$ ipython --no-banner

In [1]: import numpy as np

In [2]: np.set_printoptions(precision=2, suppress=True, linewidth=100)

In [3]: mat = np.loadtxt("dump.csv", delimiter=",")

In [4]: mat
Out[4]: 
array([[-0.8, -1. , -0.5,  0.6,  0.2, -0.3, -0.8,  0.5],
       [-0.5,  0. ,  1.8,  0.3,  0.3, -0.8,  0.1, -2.8],
       [ 1.1,  0.9, -0.7,  0.5, -0.8,  1.3,  0.3,  0. ],
       [ 1.1,  1.6, -0.5,  0.5,  0.8, -0.1, -1.1,  1. ],
       [ 0.3, -2.5, -0.9,  0.7,  0. , -0.4,  1.2, -0.5],
       [ 1.1, -1.7,  0.6, -0.2,  1.6,  0.2,  0.4, -0.2],
       [-0.4, -0.4, -1. , -0.1, -0.8, -1.3, -0.7,  1. ],
       [-0.8,  0.5,  1.3,  1. , -0.4,  1.2, -0.8,  1.1],
       [-0.1,  0.1, -0.7,  0.3, -0.2, -1.7, -1.6,  0. ],
       [-0.2,  0.8, -0.2, -0.1, -0.1, -1. ,  1.3, -1.8],
       [-0.6,  0. ,  0.9, -0.6,  1.4,  0.1, -0.9,  0.2],
       [-1.1, -1.4,  1.6,  0.8,  1.5, -1. ,  0.6, -0.8]])

In [5]: rng = np.random.default_rng(432)

In [6]: M2 = mat + rng.integers(-2, 3, (12, 7)) @ rng.integers(-2, 3, (7, 8))

In [7]: M2
Out[7]: 
array([[  6.2,  13. ,   1.5,  -1.4,   1.2,  -9.3,  -0.8,   0.5],
       [ -7.5,   4. ,   6.8,  -6.7,  -0.7,  -5.8,  -1.9,   2.2],
       [ -3.9,   6.9,   3.3,  -4.5,  -1.8,  -6.7,   4.3,  -2. ],
       [ -0.9,   9.6,   3.5,  -1.5,   2.8,  -9.1,   2.9,  -1. ],
       [ -0.7,   3.5,   5.1,  -1.3,   6. ,  -8.4,   4.2,  -0.5],
       [ 10.1,   6.3,  -1.4,   2.8,   2.6,  -6.8,   5.4,  -9.2],
       [ -2.4,   3.6,   6. ,  -3.1,   2.2,  -3.3,   8.3,   0. ],
       [ -5.8,  -3.5,  -6.7,   5. ,  -7.4,  -1.8,  -2.8,  -6.9],
       [ -0.1,  -3.9,  -1.7,   4.3,  -2.2,   6.3,  -1.6,   1. ],
       [ -3.2,  -3.2, -10.2,   1.9, -14.1,   1. ,   3.3, -12.8],
       [ -9.6,  -2. ,   2.9,  -1.6,  -3.6,   2.1,  -2.9,   2.2],
       [-11.1,  -9.4,   1.6,  -0.2,  -3.5,   4. ,   2.6,  -1.8]])

In [8]: np.abs(M2 - mat).sum(axis=1)
Out[8]: array([35., 36., 35., 33., 32., 44., 31., 41., 20., 48., 25., 32.])

In [9]: np.round(np.linalg.svd(M2 - mat, compute_uv=False), 2) + 0
Out[9]: array([36.51, 25.41, 22.38, 12.82,  8.11,  4.53,  1.13,  0.  ])

In [10]: M2 - mat
Out[10]: 
array([[  7.,  14.,   2.,  -2.,   1.,  -9.,   0.,   0.],
       [ -7.,   4.,   5.,  -7.,  -1.,  -5.,  -2.,   5.],
       [ -5.,   6.,   4.,  -5.,  -1.,  -8.,   4.,  -2.],
       [ -2.,   8.,   4.,  -2.,   2.,  -9.,   4.,  -2.],
       [ -1.,   6.,   6.,  -2.,   6.,  -8.,   3.,   0.],
       [  9.,   8.,  -2.,   3.,   1.,  -7.,   5.,  -9.],
       [ -2.,   4.,   7.,  -3.,   3.,  -2.,   9.,  -1.],
       [ -5.,  -4.,  -8.,   4.,  -7.,  -3.,  -2.,  -8.],
       [  0.,  -4.,  -1.,   4.,  -2.,   8.,   0.,   1.],
       [ -3.,  -4., -10.,   2., -14.,   2.,   2., -11.],
       [ -9.,  -2.,   2.,  -1.,  -5.,   2.,  -2.,   2.],
       [-10.,  -8.,   0.,  -1.,  -5.,   5.,   2.,  -1.]])

In [11]: np.linalg.matrix_rank(M2 - mat, tol=1e-8)
Out[11]: np.int64(7)

In [12]: A = np.loadtxt("block14.csv", delimiter=",")

In [13]: A
Out[13]: 
array([[ 3., -1.,  0.,  0.,  3.,  1., -1.,  3., -2.,  1.,  3., -1.,  2.],
       [ 2., -1., -1., -3.,  1., -3.,  3., -1.,  0.,  0., -1., -1., -3.],
       [-2., -3., -3., -3., -1.,  1.,  0., -2.,  1.,  1., -3.,  3., -2.],
       [-2.,  1., -3.,  1.,  3.,  3.,  1.,  2.,  2.,  0.,  2.,  3.,  3.],
       [ 0.,  0.,  0.,  0.,  2.,  1.,  5., -4., -1.,  5., -4.,  4., -1.],
       [ 0.,  0.,  0.,  0.,  3.,  4.,  0., -1., -5., -1.,  3., -1.,  5.],
       [ 0.,  0.,  0.,  0., -1.,  4., -2., -1., -3.,  1., -2.,  1.,  3.],
       [ 0.,  0.,  0.,  0., -4., -4., -5.,  0., -3.,  4.,  0.,  5., -3.],
       [ 0.,  0.,  0.,  0., -1.,  3., -1., -5., -4., -4., -4.,  1., -2.],
       [ 0.,  0.,  0.,  0.,  5.,  5.,  0., -2., -1.,  5., -4.,  0.,  2.],
       [ 0.,  0.,  0.,  0.,  2., -1.,  4., -2.,  2.,  0.,  2., -1.,  5.],
       [ 0.,  0.,  0.,  0.,  5.,  5., -3.,  1.,  1.,  2.,  1.,  2.,  1.],
       [ 0.,  0.,  0.,  0.,  3.,  2.,  3.,  3., -5.,  5.,  0.,  4., -2.]])

In [14]: M2 = np.linalg.inv(A)

In [15]: np.round(np.linalg.slogdet(A)[0], 2)
Out[15]: np.float64(1.0)

In [16]: round(float(np.linalg.det(A) * np.linalg.det(M2)), 2)
Out[16]: 1.0

In [17]: np.allclose(M2, A.T)
Out[17]: False

In [18]: M2 = np.array([[3, 3, -2],
    ...:     [3, 2, 2],
    ...:     [-2, -2, -3],
    ...:     [1, -3, -1],
    ...:     [-1, -1, -2],
    ...:     [0, 2, -1],
    ...:     [-1, 2, 0],
    ...:     [0, -1, 2],
    ...:     [-2, -2, 2],
    ...:     [2, -1, -2],
    ...:     [-3, -3, 2],
    ...:     [2, 0, -2],
    ...:     [1, -1, 1]])

In [19]: np.linalg.matrix_rank(np.vstack([A, M2.T]))
Out[19]: np.int64(13)

In [20]: np.einsum("ij,ij->i", A, A)
Out[20]: array([ 49.,  46.,  61.,  64., 105.,  87.,  46., 116.,  89., 100.,  59.,  71., 101.])

In [21]: M2 = np.c_[mat[:, :3] @ np.array([[1, 0, 1], [0, 3, 3], [2, 2, 2]]), np.array([-1, 4, 4, -3, 2, 0, -4, -5, 2, -5, 4, 1])]

In [22]: M2
Out[22]: 
array([[-1.8, -4. , -4.8, -1. ],
       [ 3.1,  3.6,  3.1,  4. ],
       [-0.3,  1.3,  2.4,  4. ],
       [ 0.1,  3.8,  4.9, -3. ],
       [-1.5, -9.3, -9. ,  2. ],
       [ 2.3, -3.9, -2.8,  0. ],
       [-2.4, -3.2, -3.6, -4. ],
       [ 1.8,  4.1,  3.3, -5. ],
       [-1.5, -1.1, -1.2,  2. ],
       [-0.6,  2. ,  1.8, -5. ],
       [ 1.2,  1.8,  1.2,  4. ],
       [ 2.1, -1. , -2.1,  1. ]])

In [23]: np.linalg.matrix_rank(M2)
Out[23]: np.int64(4)

In [24]: np.round(np.linalg.norm(M2 - mat @ np.linalg.lstsq(mat, M2)[0], axis=0), 2) + 0
Out[24]: array([0.  , 0.  , 0.  , 7.69])

In [25]: M2 = A + rng.integers(-2, 3, (13, 12)) @ rng.integers(-2, 3, (12, 13))

In [26]: M2
Out[26]: 
array([[  0.,   6.,  -3.,   9.,   4.,  -2.,  -3., -13., -13.,  -8.,  -6.,   6.,   2.],
       [ -5.,   3.,   2.,  12.,  -8., -15.,  13.,  -4.,   1.,   2.,  -2.,   1.,  -9.],
       [-11.,   3.,  -3.,   5.,  -5.,   2.,  15.,  -9.,  -4.,   6.,  -4.,   8.,  -6.],
       [ -4.,   5., -12.,   1.,  12.,  14.,  -9.,  -4.,  -2.,  -9.,   2.,   3.,  10.],
       [  4.,  -1.,  -3.,  -6.,  10.,   0.,  -1.,  -8.,  -3.,   8.,  -3.,  10.,   1.],
       [  0.,   0.,   4.,   5.,   2.,   1.,   1.,  10.,   6.,  12.,  12.,  -2.,  11.],
       [  2.,  -2.,  -4.,  10., -11.,   7.,   8.,  -1.,  -9.,  -8., -11.,  13.,   2.],
       [ -5.,   1.,  -4.,  -6., -10.,  -9.,  10.,  14.,  10.,  13.,   1.,   3.,  -6.],
       [ -2., -12.,   7.,   0.,   5.,  16.,  -5.,   1., -11.,  -7.,   0.,   0.,   4.],
       [  7.,   2.,  -3.,  -1.,   6.,   8.,  -4., -10.,  -8.,   0.,  -8.,   9.,   4.],
       [  4.,  -2.,  -6.,  -1.,   0.,   1.,   5.,   0.,   0.,  -3.,  -2.,   5.,   3.],
       [  4.,   2.,   4.,  -5.,  -5.,   6.,   4.,   1.,   1.,   1.,  -4.,  -6.,  -7.],
       [  9.,   3.,  -7.,  -2.,  10.,  -6.,   4., -14., -16.,   1.,  -1.,  15.,  -9.]])

In [27]: np.abs(M2 - A).sum(axis=1)
Out[27]: array([80., 75., 70., 71., 47., 65., 78., 84., 71., 56., 37., 55., 88.])

In [28]: q, Rm = np.linalg.qr(A)

In [29]: np.abs(np.diag(Rm))
Out[29]: array([4.58, 3.46, 3.09, 2.12, 9.7 , 7.07, 7.79, 6.57, 7.79, 8.24, 4.04, 3.99, 1.63])

In [30]: np.allclose(Rm.T @ Rm, A.T @ A)
Out[30]: True

In [31]: feats = np.load("data.npy")

In [32]: feats
Out[32]: 
array([[ 4.1 ,  0.63,  4.95,  5.29,  6.23,  7.04,  4.28,  7.04,  6.7 , -0.16,  2.71,  3.16, -0.92,
         6.74, -0.35],
       [ 2.4 , -0.5 ,  6.55,  7.72,  6.51,  6.43,  5.19,  6.77,  5.71, -0.07,  2.94,  2.82,  1.09,
         6.56,  1.15],
       [ 2.62, -0.72,  7.23,  5.54,  6.15,  7.32,  2.62,  5.82,  8.77, -0.18,  3.88,  2.75, -0.23,
         6.17, -1.82],
       [ 1.91,  0.23,  7.33,  5.4 ,  4.8 ,  5.72,  2.01,  7.99,  2.84,  0.04,  0.82,  1.97,  1.33,
         5.48, -0.91],
       [ 2.01,  0.39,  4.75,  6.81,  5.51,  5.52,  3.23,  5.81,  5.52,  1.33,  2.92,  4.07,  1.01,
         7.69,  0.11],
       [ 1.75,  1.89,  5.88,  5.25,  8.09,  3.54,  4.08,  5.78,  5.81,  0.36,  1.88,  3.12, -0.89,
         4.93, -0.6 ],
       [ 2.73, -1.3 ,  6.63,  7.44,  7.66,  4.98,  4.35,  3.32,  7.64, -0.76,  1.69,  2.93,  0.04,
         6.85, -0.23],
       [ 2.22, -0.46,  7.72,  4.24,  5.79,  6.39,  3.76,  5.87,  6.71, -0.25,  2.19,  3.8 ,  0.17,
         6.45,  0.67],
       [ 1.16, -1.74,  5.78,  5.84,  5.8 ,  4.65,  3.44,  5.55,  4.24,  1.51,  3.41,  3.14, -1.17,
         4.05,  1.77],
       [ 3.32, -0.04,  3.48,  6.84,  6.41,  3.57,  3.11,  6.73,  6.06,  1.19,  2.83,  3.95,  0.24,
         6.43, -0.98],
       [ 4.69, -1.31,  5.68,  5.69,  5.52,  6.61,  3.11,  5.22,  6.44,  0.87,  1.34,  3.37,  1.19,
         6.68, -0.71],
       [ 3.38,  1.65,  7.17,  6.22,  5.97,  4.54,  1.58,  5.76,  5.69, -0.2 ,  4.02,  3.14,  0.76,
         7.15, -1.62],
       [ 2.73, -0.46,  4.54,  7.31,  6.13,  5.93,  2.64,  6.42,  5.34,  1.94,  2.69,  1.28,  1.12,
         5.3 ,  1.13],
       [ 2.34,  0.5 ,  6.37,  6.68,  5.82,  4.57,  3.72,  4.83,  5.72, -0.05,  5.34,  1.64, -1.75,
         7.45, -0.32],
       [ 1.6 ,  0.05,  7.83,  5.08,  6.34,  6.8 ,  4.15,  6.28,  5.96, -1.11,  3.7 ,  2.95,  0.29,
         6.33,  0.41],
       [ 3.48, -0.32,  5.63,  4.64,  5.66,  5.4 ,  3.26,  6.72,  6.58,  0.68,  3.47,  3.13, -0.01,
         5.96,  0.01],
       [ 1.68, -1.6 ,  8.31,  6.98,  5.87,  6.66,  4.62,  3.76,  4.38,  0.18,  1.83,  2.28, -0.96,
         5.46,  0.64],
       [ 3.12, -0.05,  5.05,  5.88,  5.23,  6.48,  2.78,  5.83,  6.71,  1.27,  2.64,  3.96, -1.4 ,
         5.61, -0.07],
       [ 2.86,  0.77,  5.81,  5.39,  6.15,  5.82,  4.48,  7.68,  4.89,  0.36,  1.62,  2.94, -0.67,
         7.22, -0.68],
       [ 2.44, -0.85,  6.89,  6.2 ,  4.11,  6.73,  2.63,  4.98,  5.19,  0.06,  2.49,  3.03, -0.49,
         6.45,  1.05],
       [ 0.35,  0.36,  6.39,  6.71,  6.02,  6.18,  4.57,  5.9 ,  8.7 ,  0.6 ,  2.21,  2.49,  1.13,
         5.13, -0.6 ],
       [ 1.45, -0.46,  6.01,  5.66,  5.27,  4.89,  2.29,  5.23,  4.91,  2.07,  3.31,  4.32, -1.34,
         6.26, -0.01],
       [ 3.7 , -0.98,  5.9 ,  7.67,  8.11,  5.11,  3.47,  6.62,  5.14, -0.54,  1.83,  3.73,  1.12,
         6.81, -0.26],
       [ 3.42, -0.6 ,  4.42,  6.69,  4.46,  4.08,  4.2 ,  6.7 ,  8.08, -0.35,  2.12,  2.77,  0.42,
         7.13, -0.61],
       [ 3.42,  2.3 ,  7.05,  5.41,  6.73,  5.93,  1.91,  6.23,  6.98,  1.9 ,  1.23,  1.29,  1.32,
         6.03, -1.04],
       [ 4.41, -0.54,  7.39,  7.89,  6.52,  5.41,  2.8 ,  6.45,  5.11, -1.34,  1.94,  2.83, -0.4 ,
         7.23, -0.79],
       [ 3.36, -1.41,  6.3 ,  7.52,  6.75,  5.85,  3.16,  5.62,  6.32, -0.62,  2.86,  2.51, -0.67,
         6.79, -0.02],
       [ 3.66,  1.66,  5.02,  6.54,  6.82,  5.69,  2.38,  4.55,  6.35,  0.05,  2.18,  3.74, -1.07,
         5.33, -0.34],
       [ 2.24, -0.96,  5.26,  5.96,  5.72,  6.72,  0.85,  4.78,  4.84, -0.15,  3.56,  2.96, -0.52,
         6.1 , -1.86],
       [ 3.31, -0.06,  5.8 ,  5.68,  5.33,  5.04,  2.96,  7.13,  6.79,  1.54,  2.33,  3.9 , -1.62,
         5.66, -0.04],
       [ 1.8 , -0.99,  7.2 ,  6.38,  7.47,  5.83,  5.6 ,  5.65,  4.82, -0.36,  2.81,  3.93, -1.47,
         4.88,  1.48],
       [ 3.76, -1.75,  5.45,  5.55,  5.22,  8.15,  2.29,  6.72,  7.28, -0.39,  2.56,  2.26, -1.17,
         5.47, -0.45],
       [ 3.34,  3.83,  7.85,  6.07,  5.91,  4.19,  1.16,  6.06,  6.46,  2.1 ,  4.31,  2.3 , -1.35,
         6.71,  0.72],
       [ 2.  ,  0.32,  7.64,  4.41,  4.62,  5.71,  3.61,  6.32,  6.07,  1.32,  2.83,  2.45,  0.31,
         4.89,  1.09],
       [ 5.03,  0.02,  4.49,  5.94,  4.33,  6.74,  2.92,  5.44,  6.5 , -0.46,  2.74,  1.5 ,  1.62,
         4.8 ,  1.21],
       [ 2.47, -0.14,  6.68,  7.65,  6.72,  5.71,  2.71,  5.71,  6.22, -0.37,  3.19,  3.55,  0.77,
         4.48, -0.29],
       [ 0.09, -1.04,  7.58,  4.81,  4.16,  4.6 ,  4.62,  5.66,  7.68,  2.32,  2.2 ,  2.33,  0.57,
         7.68,  0.06],
       [ 4.41,  0.67,  5.46,  4.03,  5.51,  7.05,  5.28,  4.32,  6.66, -0.55,  3.86,  3.89,  0.95,
         5.54, -0.22],
       [ 1.73,  0.9 ,  5.52,  5.88,  6.78,  4.79,  1.89,  5.6 ,  4.5 ,  0.11,  3.73,  2.98,  1.87,
         5.94,  0.86],
       [ 4.23, -0.59,  4.97,  8.91,  5.29,  6.22,  3.62,  5.59,  6.04, -1.14,  2.52,  2.93, -1.77,
         6.88,  0.71],
       [ 4.25, -1.  ,  6.49,  6.35,  5.46,  5.43,  2.36,  7.15,  5.35, -1.99,  2.67,  1.23,  0.68,
         4.7 ,  0.58],
       [ 5.03, -0.53,  5.42,  6.87,  6.1 ,  5.19,  1.65,  6.25,  7.16,  1.38,  2.05,  4.49, -0.61,
         7.63,  0.47],
       [ 4.09,  0.08,  5.84,  5.71,  6.32,  5.69,  4.01,  6.98,  5.76, -0.99,  2.87,  1.68,  1.6 ,
         5.37, -0.7 ]])

In [33]: Ac = feats - feats.mean(axis=0)

In [34]: U, sig, Vt = np.linalg.svd(Ac, full_matrices=False)

In [35]: Vt[0] * np.sign(Vt[0, np.abs(Vt[0]).argmax()])
Out[35]: 
array([ 0.69, -0.04, -0.45,  0.27,  0.04,  0.11, -0.2 ,  0.11,  0.21, -0.26, -0.08,  0.02,  0.08,
        0.15, -0.19])

In [36]: (np.sign(U[:, 0]) == np.sign(U[0, 0])).astype(int)
Out[36]: 
array([1, 0, 1, 0, 1, 0, 1, 0, 0, 1, 1, 1, 1, 0, 0, 1, 0, 1, 0, 0, 0, 0, 1, 1, 1, 1, 1, 1, 1, 1, 0,
       1, 0, 0, 1, 1, 0, 1, 0, 1, 1, 1, 1])

In [37]: np.abs(Vt[-1])
Out[37]: array([0.31, 0.04, 0.28, 0.31, 0.22, 0.01, 0.32, 0.03, 0.13, 0.38, 0.26, 0.16, 0.09, 0.32, 0.46])

In [38]: np.abs(Vt[0]).argmax()
Out[38]: np.int64(0)
